% python3 -q
>>> import numpy as np
>>> import numpy.linalg as la
>>> np.set_printoptions(precision=2, suppress=True, linewidth=160)
>>> rng = np.random.default_rng(462)
>>> X = np.eye(5, dtype=int)[rng.permutation(5)] * np.array([7, -6, -1, -7, 6])
>>> X
array([[ 0,  0,  0,  0,  6],
       [ 0,  0,  0, -7,  0],
       [ 0,  0, -1,  0,  0],
       [ 0, -6,  0,  0,  0],
       [ 7,  0,  0,  0,  0]])
>>> # 3 blocks once reordered
>>> f = np.array([0, 0, 0, -3, 3])
>>> A2 = X + np.outer(f, np.eye(5)[2])
>>> la.matrix_rank(A2 - X)
np.int64(1)
>>> print(np.round(la.det(A2) / la.det(X), 2), round(float(1 + la.solve(X, f)[2]), 2))
1.0 1.0
>>> A2
array([[ 0.,  0.,  0.,  0.,  6.],
       [ 0.,  0.,  0., -7.,  0.],
       [ 0.,  0., -1.,  0.,  0.],
       [ 0., -6., -3.,  0.,  0.],
       [ 7.,  0.,  3.,  0.,  0.]])
>>> print(np.allclose(A2, A2.T))
False
>>> print((A2 - A2.T) / 2)
[[ 0.   0.   0.   0.  -0.5]
 [ 0.   0.   0.  -0.5  0. ]
 [ 0.   0.   0.   1.5 -1.5]
 [ 0.   0.5 -1.5  0.   0. ]
 [ 0.5  0.   1.5  0.   0. ]]
>>> np.sort(np.abs(la.eigvals(A2)))
array([1.  , 6.48, 6.48, 6.48, 6.48])
>>> round(la.det(A2), 2)
np.float64(-1764.0)
>>> f = np.array([-3, 1, 1])
>>> m1 = 5 * np.eye(3) + np.outer(f, f)
>>> m1
array([[14., -3., -3.],
       [-3.,  6.,  1.],
       [-3.,  1.,  6.]])
>>> # equal to its transpose
>>> w1 = np.array([[2, -3, 3, 1, 3], [-1, -2, 1, 0, -2], [2, 2, -2, -3, 3]])
>>> b = np.array([3, -2, -3, 0, -3])
>>> H = np.maximum(m1 @ w1 + b, 0)
>>> la.matrix_rank(H)
np.int64(2)
>>> (H > 0).mean(axis=0)
array([0.67, 0.33, 0.33, 0.33, 0.67])
>>> print((H > 0).astype(int))
[[1 0 1 1 1]
 [0 0 0 0 0]
 [1 1 0 0 1]]
>>> C = np.array([[0, 3, -2], [-2, 1, -1], [2, -3, 0], [3, -1, -3], [1, 2, 1]])
>>> print((H @ C).round(6).argmax(axis=1))
[0 0 1]
>>> w1 @ C
array([[ 18,  -1,  -1],
       [  4, -12,   2],
       [-14,  23,   6]])
>>> print(H @ C)
[[189.   7. -89.]
 [  0.   0.   0.]
 [-30.  49. -29.]]
>>> A2 = np.array([[6, 0, -5], [8, 4, 9]])
>>> C = np.kron(A2, m1)
>>> la.matrix_rank(C)
np.int64(6)
>>> C.shape
(6, 9)
>>> x0 = np.array([5, 0, 7])
>>> rhs = m1 @ x0
>>> b, lr = np.zeros(3), 1 / la.norm(m1, 2) ** 2
>>> for i in range(5):
...     b -= lr * m1.T @ (m1 @ b - rhs)
...     if i % 1 == 0: print(i, round(la.norm(m1 @ b - rhs), 2))
... 
0 37.25
1 33.62
2 30.33
3 27.37
4 24.7
>>> round(la.cond(m1), 2)
np.float64(3.2)
>>> L = la.cholesky(m1)
>>> L @ L.T
array([[14., -3., -3.],
       [-3.,  6.,  1.],
       [-3.,  1.,  6.]])
>>> la.eigvalsh(m1).min() > 0
np.True_
>>> np.prod(np.diag(L)) ** 2, np.round(la.det(m1), 2)
(np.float64(400.0), np.float64(400.0))
>>> feats = np.loadtxt("run18.csv", delimiter=",")
>>> feats
array([[-1.08,  2.34, -3.06],
       [ 2.38, -2.09, -2.44],
       [-3.03, -2.48, -0.83]])
>>> w1 = np.array([[0, 2], [1, 4], [1, -2]])
>>> b = np.array([1, -1])
>>> H = np.maximum(feats @ w1 + b, 0)
>>> (H > 0).mean(axis=0)
array([0.33, 0.67])
>>> la.matrix_rank(H)
np.int64(2)
>>> C = np.array([[3, -2], [2, -3]])
>>> H @ C
array([[ 25.49, -37.53],
       [  0.56,  -0.85],
       [  0.  ,   0.  ]])
>>> (H @ C).round(6).argmax(axis=1)
array([0, 0, 0])
>>> print(round(feats[0] @ feats[2], 2))
-0.0
>>> la.norm(feats, axis=1)
array([4., 4., 4.])
>>> la.norm(feats, axis=0)
array([4., 4., 4.])
>>> round(la.norm(feats) ** 2 / la.norm(feats, 2) ** 2, 2)
np.float64(3.0)
>>> np.round(la.norm(feats[0], 1), 2), np.round(la.norm(feats[0], np.inf), 2)
(np.float64(6.48), np.float64(3.06))
>>> def softmax(z):
...     e = np.exp(z - z.max(axis=-1, keepdims=True))
...     return e / e.sum(axis=-1, keepdims=True)
... 
>>> np.round(softmax(10 * feats[1]), 2) + 0
array([1., 0., 0.])
>>> softmax(feats[1] + 4)
array([0.98, 0.01, 0.01])
>>> att = feats @ feats.T / np.sqrt(3)
>>> np.round(softmax(att + np.triu(np.full(att.shape, -np.inf), 1)), 2) + 0
array([[1., 0., 0.],
       [0., 1., 0.],
       [0., 0., 1.]])
>>> softmax(att).round(6).argmax(axis=1)
array([0, 1, 2])
>>> print(softmax(att)[1] @ feats)
[ 2.38 -2.09 -2.44]
>>> J = np.load("dump.npy")
>>> J
array([[ 0.18,  0.1 , -0.07],
       [ 3.93,  1.28, -1.34],
       [-3.33, -1.13,  1.14],
       [-0.84, -0.28,  0.26],
       [-4.18, -1.41,  1.41],
       [ 0.25,  0.08, -0.08],
       [ 6.46,  2.14, -2.14],
       [-0.29, -0.08,  0.12],
       [ 2.3 ,  0.75, -0.77],
       [ 1.27,  0.42, -0.38],
       [-4.88, -1.64,  1.56],
       [ 1.66,  0.54, -0.58],
       [ 1.02,  0.3 , -0.36],
       [-0.02, -0.01, -0.01],
       [ 3.28,  1.11, -1.12],
       [ 0.4 ,  0.14, -0.17],
       [ 1.83,  0.63, -0.62]])
>>> [round(float(x), 2) for x in la.svd(J, compute_uv=False)[:3]]
[12.86, 0.11, 0.08]
>>> np.abs(la.svd(J)[2][-1])
array([0.37, 0.91, 0.21])
>>> la.cond(J) > 100
np.True_
>>> np.argsort(-la.norm(J, axis=0).round(6), kind="stable")[:3]
array([0, 2, 1])
>>> Ac = J - J.mean(axis=0)
>>> U, sigma, Vt = la.svd(Ac, full_matrices=False)
>>> (np.sign(U[:, 0]) == np.sign(U[0, 0])).astype(int)
array([1, 0, 1, 1, 1, 1, 0, 1, 0, 0, 1, 0, 0, 1, 0, 1, 0])
>>> np.abs(Vt[0]).argmax()
np.int64(0)
>>> print(sigma)
[12.63  0.11  0.07]
>>> np.abs(U[:, 0]).argmax()
np.int64(6)
>>> print(np.round((sigma ** 2).sum() ** 2 / (sigma ** 4).sum(), 2))
1.0
>>> np.abs(Vt[-1])
array([0.36, 0.92, 0.15])
>>> np.searchsorted(np.cumsum(sigma ** 2) / (sigma ** 2).sum(), 0.9) + 1
np.int64(1)
>>> A2 = np.c_[J[:, :2] @ np.array([[1, 0], [3, 3]]), np.array([1, -1, 1, -1, 1, -3, 3, 1, 2, -3, 1, -2, 2, -2, 0, 2, -1])]
>>> A2
array([[ 0.48,  0.3 ,  1.  ],
       [ 7.77,  3.84, -1.  ],
       [-6.72, -3.39,  1.  ],
       [-1.68, -0.84, -1.  ],
       [-8.41, -4.23,  1.  ],
       [ 0.49,  0.24, -3.  ],
       [12.88,  6.42,  3.  ],
       [-0.53, -0.24,  1.  ],
       [ 4.55,  2.25,  2.  ],
       [ 2.53,  1.26, -3.  ],
       [-9.8 , -4.92,  1.  ],
       [ 3.28,  1.62, -2.  ],
       [ 1.92,  0.9 ,  2.  ],
       [-0.05, -0.03, -2.  ],
       [ 6.61,  3.33,  0.  ],
       [ 0.82,  0.42,  2.  ],
       [ 3.72,  1.89, -1.  ]])
>>> la.matrix_rank(np.c_[J, A2])
np.int64(4)
>>> la.matrix_rank(A2)
np.int64(3)
>>> np.argsort(-la.norm(A2, axis=0).round(6), kind="stable")[:3]
array([0, 1, 2])
>>> la.cond(A2) > 100
np.True_
>>> proj = J @ la.solve(J.T @ J, J.T)
>>> print(np.round(la.eigvalsh(proj), 2) + 0)
[0. 0. 0. 0. 0. 0. 0. 0. 0. 0. 0. 0. 0. 0. 1. 1. 1.]
>>> np.allclose(proj @ proj, proj)
True
>>> round(float(np.trace(proj)), 2)
3.0
>>> W0 = np.array([[0, 0, 3, 6], [0, 0, 2, 4], [0, 0, -1, -2]])
>>> np.abs(np.diag(la.qr(W0)[1])) > 1e-9
array([False, False,  True])
>>> print(np.allclose(W0[:-1].T @ la.lstsq(W0[:-1].T, W0[-1])[0], W0[-1]))
True
>>> np.round(np.trace(la.pinv(W0) @ W0), 2)
np.float64(1.0)
>>> U, sigma, Vt = la.svd(W0)
>>> np.argmax(sigma[:-1] / (sigma[1:] + 1e-6)) + 1
np.int64(1)
>>> A2 = U[:, :1] @ np.diag(sigma[:1]) @ Vt[:1]
>>> la.matrix_rank(A2)
np.int64(1)
>>> E = np.load("case15.npy")
>>> print(E)
[[ 0.07 -0.02]
 [ 0.05 -0.1 ]]
>>> z = rng.permutation(2)
>>> A2 = E[:, z] * rng.choice([-1, 1], 2)
>>> A2
array([[ 0.02, -0.07],
       [ 0.1 , -0.05]])
>>> U, _, Vt = la.svd(E.T @ A2)
>>> np.round(la.lstsq(E, A2)[0], 2) + 0
array([[ 0., -1.],
       [-1.,  0.]])
>>> print(z)
[1 0]
>>> evals, evecs = la.eig(E)
>>> print(np.round(E @ evecs[:, 0] - evals[0] * evecs[:, 0], 2) + 0)
[0. 0.]
>>> print(np.sort(la.eigvals(la.inv(E))))
[-10.65  15.65]
>>> print(np.sort(la.eigvals(E.T)))
[-0.09  0.06]
>>> np.round(np.sort(la.eigvals(E @ E)), 2) + 0
array([0.  , 0.01])
>>> evals
array([ 0.06, -0.09])
>>> z = rng.permutation(2)
>>> print(z)
[1 0]
>>> A2 = E[z][:, z]
>>> np.sort(np.abs(la.eigvals(A2)))
array([0.06, 0.09])
>>> print(np.diag(A2))
[-0.1   0.07]
>>> x0 = np.array([0, -3])
>>> rhs = E @ x0
>>> b, lr = np.zeros(2), 1 / la.norm(E, 2) ** 2
>>> for i in range(300):
...     b -= lr * E.T @ (E @ b - rhs)
...     if i % 50 == 0: print(i, round(la.norm(E @ b - rhs), 2))
... 
0 0.08
50 0.0
100 0.0
150 0.0
200 0.0
250 0.0
>>> print(b.round(2) + 0)
[ 0. -3.]
>>> round(la.cond(E), 2)
np.float64(2.58)
>>> print(np.round(E @ E, 2) + 0)
[[0.   0.  ]
 [0.   0.01]]
>>> np.allclose(E, E.T)
False
>>> print((E + E.T) / 2)
[[ 0.07  0.02]
 [ 0.02 -0.1 ]]
>>> np.trace(E)
np.float64(-0.03)
>>> np.round(la.matrix_power(E, 4), 2) + 0
array([[0., 0.],
       [0., 0.]])
>>> round(np.abs(la.eigvals(E)).max(), 2)
np.float64(0.09)
>>> np.sort(np.abs(la.eigvals(E)))
array([0.06, 0.09])
>>> np.allclose(E @ E.T, E.T @ E)
False
>>> A = np.loadtxt("a.csv", delimiter=",")
>>> A
array([[ 2.,  0.,  3.],
       [ 9., 18.,  3.],
       [ 1.,  0.,  3.],
       [ 2.,  0.,  3.],
       [ 1.,  0.,  3.],
       [ 6.,  9.,  3.],
       [ 0.,  0.,  3.],
       [ 7., 12.,  3.],
       [ 9., 18.,  3.],
       [ 9., 18.,  3.],
       [ 2.,  0.,  3.],
       [ 1.,  0.,  3.],
       [10., 21.,  3.],
       [ 6.,  9.,  3.],
       [ 2.,  0.,  3.],
       [ 1.,  0.,  3.],
       [ 3.,  0.,  3.],
       [ 7., 12.,  3.],
       [ 0.,  0.,  3.],
       [ 1.,  0.,  3.],
       [ 7., 12.,  3.],
       [ 4.,  3.,  3.],
       [ 1.,  0.,  3.]])
>>> proj = A @ la.solve(A.T @ A, A.T)
>>> la.matrix_rank(np.eye(23) - proj)
np.int64(20)
>>> proj @ A[:, 2]
array([3., 3., 3., 3., 3., 3., 3., 3., 3., 3., 3., 3., 3., 3., 3., 3., 3., 3., 3., 3., 3., 3., 3.])
>>> arr = np.loadtxt("out5.csv", delimiter=",")
>>> print(arr)
[[-0.14  0.96 -0.24]
 [-0.89 -0.23 -0.39]
 [-0.42  0.16  0.89]]
>>> # orthonormal columns
>>> round(np.abs(arr).max(), 2)
np.float64(0.96)
>>> np.diff(arr, axis=0)
array([[-0.75, -1.19, -0.15],
       [ 0.47,  0.38,  1.28]])
>>> la.svd(arr, compute_uv=False)
array([1., 1., 1.])
>>> arr - arr[0]
array([[ 0.  ,  0.  ,  0.  ],
       [-0.75, -1.19, -0.15],
       [-0.28, -0.8 ,  1.13]])
>>> np.count_nonzero(arr)
np.int64(9)
>>> np.unravel_index(np.abs(arr).argmax(), arr.shape)
(np.int64(0), np.int64(1))
